% ipython --no-banner

In [1]: import numpy as np

In [2]: np.set_printoptions(precision=1, suppress=True, linewidth=120)

In [3]: F = np.load("case9.npy")

In [4]: F
Out[4]: 
array([[ 0,  2,  1,  1,  2,  2],
       [ 1,  2,  2,  2,  3,  2],
       [ 2,  2,  2,  3,  4,  2],
       [ 2,  2,  3,  3,  5,  4],
       [ 2,  4,  5,  4,  5,  4],
       [ 4,  5,  5,  4,  5,  5],
       [ 6,  6,  6,  4,  6,  7],
       [ 8,  8,  6,  6,  7,  7],
       [10,  9,  8,  6,  7,  7],
       [11, 10,  9,  7,  7,  8],
       [11, 10, 10,  9,  9, 10],
       [11, 12, 10, 10,  9, 11],
       [12, 12, 10, 10,  9, 12],
       [13, 13, 11, 11, 11, 13],
       [13, 15, 13, 12, 12, 14],
       [14, 17, 15, 14, 12, 16],
       [16, 19, 16, 14, 13, 16],
       [18, 20, 18, 15, 13, 17],
       [19, 20, 20, 17, 14, 17],
       [20, 20, 22, 17, 14, 17],
       [20, 21, 22, 17, 16, 18],
       [21, 21, 23, 17, 17, 18],
       [21, 23, 25, 17, 19, 18],
       [22, 25, 25, 17, 21, 19],
       [23, 27, 26, 19, 22, 20],
       [23, 28, 28, 19, 22, 20],
       [25, 29, 29, 19, 23, 20],
       [27, 30, 29, 19, 24, 22],
       [28, 30, 31, 21, 26, 23]])

In [5]: hat = F @ np.linalg.solve(F.T @ F, F.T)

In [6]: print(np.diag(hat))
[0.1 0.1 0.4 0.3 0.2 0.1 0.4 0.2 0.2 0.2 0.1 0.1 0.1 0.2 0.1 0.3 0.2 0.2 0.2 0.3 0.1 0.2 0.2 0.1 0.2 0.2 0.2 0.3 0.2]

In [7]: Xs = F - F.mean(axis=0)

In [8]: evecs = np.linalg.svd(Xs)[2][:1]

In [9]: other = Xs - Xs @ evecs.T @ evecs

In [10]: np.linalg.norm(other, axis=1).round(6).argmax()
Out[10]: np.int64(19)

In [11]: np.cov(Xs @ evecs.T, rowvar=False)
Out[11]: array(375.6)

In [12]: np.diag(evecs.T @ evecs)
Out[12]: array([0.2, 0.2, 0.2, 0.1, 0.1, 0.1])

In [13]: round(np.linalg.norm(other) / np.linalg.norm(Xs), 1)
Out[13]: np.float64(0.1)

In [14]: print((Xs @ evecs.T).std(axis=0))
[19.]

In [15]: data = np.array([[-0.1, -1.7, -0.1, 0.2, -0.2, -1.0, 0.3, -0.1, 0.3, -2.0, 2.3, 0.0],
    ...:     [0.2, -1.3, -1.5, 0.7, -0.2, -0.3, 0.3, 0.8, 1.2, 0.5, 0.1, 1.0],
    ...:     [0.7, -0.9, 0.6, 1.3, -0.1, 0.6, -1.6, -1.3, -0.5, 0.5, -0.6, 0.8],
    ...:     [-1.3, 0.6, 0.1, 1.0, 0.0, 0.2, -1.2, -1.2, 2.1, -0.2, 0.3, 1.0],
    ...:     [0.2, -1.7, 0.1, 0.3, 0.0, -0.7, 0.3, 0.2, 0.4, -1.8, 2.8, 0.1]])

In [16]: data
Out[16]: 
array([[-0.1, -1.7, -0.1,  0.2, -0.2, -1. ,  0.3, -0.1,  0.3, -2. ,  2.3,  0. ],
       [ 0.2, -1.3, -1.5,  0.7, -0.2, -0.3,  0.3,  0.8,  1.2,  0.5,  0.1,  1. ],
       [ 0.7, -0.9,  0.6,  1.3, -0.1,  0.6, -1.6, -1.3, -0.5,  0.5, -0.6,  0.8],
       [-1.3,  0.6,  0.1,  1. ,  0. ,  0.2, -1.2, -1.2,  2.1, -0.2,  0.3,  1. ],
       [ 0.2, -1.7,  0.1,  0.3,  0. , -0.7,  0.3,  0.2,  0.4, -1.8,  2.8,  0.1]])

In [17]: C2 = data.T @ data

In [18]: round(float(np.trace(C2)), 1), np.round((data ** 2).sum(), 1)
Out[18]: (57.4, np.float64(57.4))

In [19]: np.diag(C2)
Out[19]: array([ 2.3,  8.6,  2.6,  3.3,  0.1,  2. ,  4.3,  3.8,  6.4,  7.8, 13.6,  2.6])

In [20]: (data @ data.T).shape
Out[20]: (5, 5)

In [21]: np.allclose(C2, C2.T)
Out[21]: True

In [22]: vec = np.array([-3, -2, 3, -3, -3, -2, 3, 3, 1, -3, -3, -3])

In [23]: h = np.maximum(data @ vec, 0)

In [24]: np.flatnonzero(h > 1e-9)
Out[24]: array([0, 4])

In [25]: print(h)
[5.4 0.  0.  0.  2.2]

In [26]: np.maximum(data @ (3 * vec), 0)
Out[26]: array([16.2,  0. ,  0. ,  0. ,  6.6])

In [27]: print(np.maximum(data @ vec, 0) - np.maximum(-data @ vec, 0))
[  5.4  -3.7 -14.6  -8.8   2.2]

In [28]: W0 = np.loadtxt("arr.csv", delimiter=",")

In [29]: W0
Out[29]: 
array([[ 14., -21., -18., -27., -18.],
       [-21.,  54.,  42.,  63.,  42.],
       [-18.,  42.,  41.,  54.,  36.],
       [-27.,  63.,  54.,  86.,  54.],
       [-18.,  42.,  36.,  54.,  41.]])

In [30]: vec = np.ones(5)

In [31]: for _ in range(6):
    ...:     vec = W0 @ vec
    ...:     vec /= np.linalg.norm(vec)
    ...:     print(round(vec @ W0 @ vec, 1))
    ...: 
215.9
216.0
216.0
216.0
216.0
216.0

In [32]: round(float(np.linalg.eigvalsh(W0)[-1]), 1)
Out[32]: 216.0

In [33]: vec
Out[33]: array([-0.2,  0.5,  0.4,  0.6,  0.4])

In [34]: w, evecs = np.linalg.eigh(W0)

In [35]: vec = np.array([0, 1, 0, 0, 1])

In [36]: vec @ W0 @ vec
Out[36]: np.float64(179.0)

In [37]: evecs * np.sqrt(w) @ evecs.T
Out[37]: 
array([[ 2.8, -1.2, -1.1, -1.6, -1.1],
       [-1.2,  5.1,  2.5,  3.7,  2.5],
       [-1.1,  2.5,  4.4,  3.2,  2.1],
       [-1.6,  3.7,  3.2,  7. ,  3.2],
       [-1.1,  2.5,  2.1,  3.2,  4.4]])

In [38]: vec @ W0 @ vec / (vec @ vec), np.round(w[0], 1), np.round(w[-1], 1)
Out[38]: (np.float64(89.5), np.float64(5.0), np.float64(216.0))

In [39]: print(np.linalg.eigvalsh(W0[1:, 1:]))
[  5.   5.   5. 207.]

In [40]: evecs * np.maximum(w, 0) @ evecs.T
Out[40]: 
array([[ 14., -21., -18., -27., -18.],
       [-21.,  54.,  42.,  63.,  42.],
       [-18.,  42.,  41.,  54.,  36.],
       [-27.,  63.,  54.,  86.,  54.],
       [-18.,  42.,  36.,  54.,  41.]])

In [41]: (np.sign(evecs[:, -1].round(6)) == np.sign(evecs[0, -1].round(6))).astype(int)
Out[41]: array([1, 0, 0, 0, 0])

In [42]: E = np.load("x.npy")

In [43]: E
Out[43]: 
array([[0, 0, 0, 0, 0, 0, 0, 0],
       [0, 0, 0, 0, 0, 0, 0, 0],
       [0, 0, 0, 0, 0, 0, 0, 0],
       [0, 0, 3, 0, 0, 0, 0, 0],
       [0, 0, 0, 0, 0, 0, 0, 0],
       [0, 0, 0, 1, 0, 0, 0, 0],
       [0, 3, 0, 0, 0, 0, 0, 0],
       [0, 0, 0, 0, 2, 0, 0, 0]])

In [44]: print(np.flatnonzero(np.linalg.matrix_power((E != 0) + (E.T != 0) + np.eye(8), 8)[4]))
[4 7]

In [45]: np.round(np.linalg.det(E), 1)
Out[45]: np.float64(0.0)

In [46]: (E != 0).astype(int)
Out[46]: 
array([[0, 0, 0, 0, 0, 0, 0, 0],
       [0, 0, 0, 0, 0, 0, 0, 0],
       [0, 0, 0, 0, 0, 0, 0, 0],
       [0, 0, 1, 0, 0, 0, 0, 0],
       [0, 0, 0, 0, 0, 0, 0, 0],
       [0, 0, 0, 1, 0, 0, 0, 0],
       [0, 1, 0, 0, 0, 0, 0, 0],
       [0, 0, 0, 0, 1, 0, 0, 0]])

In [47]: print(np.sort(np.linalg.eigvals(E).real))
[0. 0. 0. 0. 0. 0. 0. 0.]

In [48]: left, s, Vt = np.linalg.svd(E)

In [49]: print(s)
[3. 3. 2. 1. 0. 0. 0. 0.]

In [50]: other = left[:, :4] @ np.diag(s[:4]) @ Vt[:4]

In [51]: round(float(np.linalg.norm(E - other) / np.linalg.norm(E)), 1)
Out[51]: 0.0

In [52]: print(np.abs(E - other).max())
0.0

In [53]: np.unique(E.round(6), axis=0).shape
Out[53]: (5, 8)

In [54]: E @ np.linalg.pinv(E) @ E
Out[54]: 
array([[0., 0., 0., 0., 0., 0., 0., 0.],
       [0., 0., 0., 0., 0., 0., 0., 0.],
       [0., 0., 0., 0., 0., 0., 0., 0.],
       [0., 0., 3., 0., 0., 0., 0., 0.],
       [0., 0., 0., 0., 0., 0., 0., 0.],
       [0., 0., 0., 1., 0., 0., 0., 0.],
       [0., 3., 0., 0., 0., 0., 0., 0.],
       [0., 0., 0., 0., 2., 0., 0., 0.]])

In [55]: np.allclose(E[:-1].T @ np.linalg.lstsq(E[:-1].T, E[-1])[0], E[-1])
Out[55]: False

In [56]: mat = np.loadtxt("layer16.csv", delimiter=",")

In [57]: mat
Out[57]: 
array([[-2.,  1.,  1.,  1.,  1.,  1.,  1.,  1.,  1.,  1.,  1.,  1.],
       [ 1., -2.,  1.,  1.,  1.,  1.,  1.,  1.,  1.,  1.,  1.,  1.],
       [ 1.,  1., -2.,  1.,  1.,  1.,  1.,  1.,  1.,  1.,  1.,  1.],
       [ 1.,  1.,  1., -2.,  1.,  1.,  1.,  1.,  1.,  1.,  1.,  1.],
       [ 1.,  1.,  1.,  1., -2.,  1.,  1.,  1.,  1.,  1.,  1.,  1.],
       [ 1.,  1.,  1.,  1.,  1., -2.,  1.,  1.,  1.,  1.,  1.,  1.],
       [ 1.,  1.,  1.,  1.,  1.,  1., -2.,  1.,  1.,  1.,  1.,  1.],
       [ 1.,  1.,  1.,  1.,  1.,  1.,  1., -2.,  1.,  1.,  1.,  1.],
       [ 1.,  1.,  1.,  1.,  1.,  1.,  1.,  1., -2.,  1.,  1.,  1.],
       [ 1.,  1.,  1.,  1.,  1.,  1.,  1.,  1.,  1., -2.,  1.,  1.],
       [ 1.,  1.,  1.,  1.,  1.,  1.,  1.,  1.,  1.,  1., -2.,  1.],
       [ 1.,  1.,  1.,  1.,  1.,  1.,  1.,  1.,  1.,  1.,  1., -2.]])

In [58]: vec = np.array([2, 1, 1, 2, 0, 0, 1, 1, 1, 1, 0, 1])

In [59]: rhs = mat @ vec

In [60]: rhs
Out[60]: array([ 5.,  8.,  8.,  5., 11., 11.,  8.,  8.,  8.,  8., 11.,  8.])

In [61]: np.round(np.linalg.solve(mat, rhs), 1) + 0
Out[61]: array([2., 1., 1., 2., 0., 0., 1., 1., 1., 1., 0., 1.])

In [62]: rng = np.random.default_rng(38850)

In [63]: other = mat + rng.integers(-2, 3, (12, 1)) @ rng.integers(-2, 3, (1, 12))

In [64]: other
Out[64]: 
array([[-2., -1.,  3.,  3.,  5., -1.,  1.,  3.,  3., -1., -3.,  1.],
       [ 1., -4.,  3.,  3.,  5., -1.,  1.,  3.,  3., -1., -3.,  1.],
       [ 1.,  2., -3.,  0., -1.,  2.,  1.,  0.,  0.,  2.,  3.,  1.],
       [ 1.,  0.,  2., -1.,  3.,  0.,  1.,  2.,  2.,  0., -1.,  1.],
       [ 1.,  1.,  1.,  1., -2.,  1.,  1.,  1.,  1.,  1.,  1.,  1.],
       [ 1.,  1.,  1.,  1.,  1., -2.,  1.,  1.,  1.,  1.,  1.,  1.],
       [ 1.,  2.,  0.,  0., -1.,  2., -2.,  0.,  0.,  2.,  3.,  1.],
       [ 1.,  1.,  1.,  1.,  1.,  1.,  1., -2.,  1.,  1.,  1.,  1.],
       [ 1.,  2.,  0.,  0., -1.,  2.,  1.,  0., -3.,  2.,  3.,  1.],
       [ 1.,  3., -1., -1., -3.,  3.,  1., -1., -1.,  0.,  5.,  1.],
       [ 1.,  0.,  2.,  2.,  3.,  0.,  1.,  2.,  2.,  0., -4.,  1.],
       [ 1.,  1.,  1.,  1.,  1.,  1.,  1.,  1.,  1.,  1.,  1., -2.]])

In [65]: print(np.abs(other - mat).sum(axis=1))
[22. 22. 11. 11.  0.  0. 11.  0. 11. 22. 11.  0.]

In [66]: np.round(np.linalg.svd(other - mat, compute_uv=False), 1) + 0
Out[66]: array([16.,  0.,  0.,  0.,  0.,  0.,  0.,  0.,  0.,  0.,  0.,  0.])

In [67]: arr = np.loadtxt("run0.csv", delimiter=",")

In [68]: arr
Out[68]: 
array([[ 0., -1.,  0.,  0.,  0.,  0.,  0.,  0.],
       [-1.,  3., -1.,  0.,  0.,  0.,  0.,  0.],
       [ 0., -1.,  1., -1.,  0.,  0.,  0.,  0.],
       [ 0.,  0., -1.,  2., -1.,  0.,  0.,  0.],
       [ 0.,  0.,  0., -1.,  0., -1.,  0.,  0.],
       [ 0.,  0.,  0.,  0., -1.,  3., -1.,  0.],
       [ 0.,  0.,  0.,  0.,  0., -1.,  2., -1.],
       [ 0.,  0.,  0.,  0.,  0.,  0., -1.,  3.]])

In [69]: lab = rng.permutation(12)

In [70]: lab
Out[70]: array([10, 11,  5,  9,  1,  6,  0,  2,  4,  3,  7,  8])

In [71]: other = mat[lab][:, lab]

In [72]: np.sort(np.abs(np.linalg.eigvals(other)))
Out[72]: array([3., 3., 3., 3., 3., 3., 3., 3., 3., 3., 3., 9.])

In [73]: np.diag(other)
Out[73]: array([-2., -2., -2., -2., -2., -2., -2., -2., -2., -2., -2., -2.])

In [74]: round(np.linalg.norm(arr), 1)
Out[74]: np.float64(7.1)

In [75]: np.linalg.svd(arr, compute_uv=False)
Out[75]: array([4.1, 3.7, 3.2, 2.6, 1.1, 0.8, 0.4, 0.4])

In [76]: np.diff(arr, axis=0)
Out[76]: 
array([[-1.,  4., -1.,  0.,  0.,  0.,  0.,  0.],
       [ 1., -4.,  2., -1.,  0.,  0.,  0.,  0.],
       [ 0.,  1., -2.,  3., -1.,  0.,  0.,  0.],
       [ 0.,  0.,  1., -3.,  1., -1.,  0.,  0.],
       [ 0.,  0.,  0.,  1., -1.,  4., -1.,  0.],
       [ 0.,  0.,  0.,  0.,  1., -4.,  3., -1.],
       [ 0.,  0.,  0.,  0.,  0.,  1., -3.,  4.]])

In [77]: arr.shape
Out[77]: (8, 8)

In [78]: arr.sum(axis=1)
Out[78]: array([-1.,  1., -1.,  0., -2.,  1.,  0.,  2.])
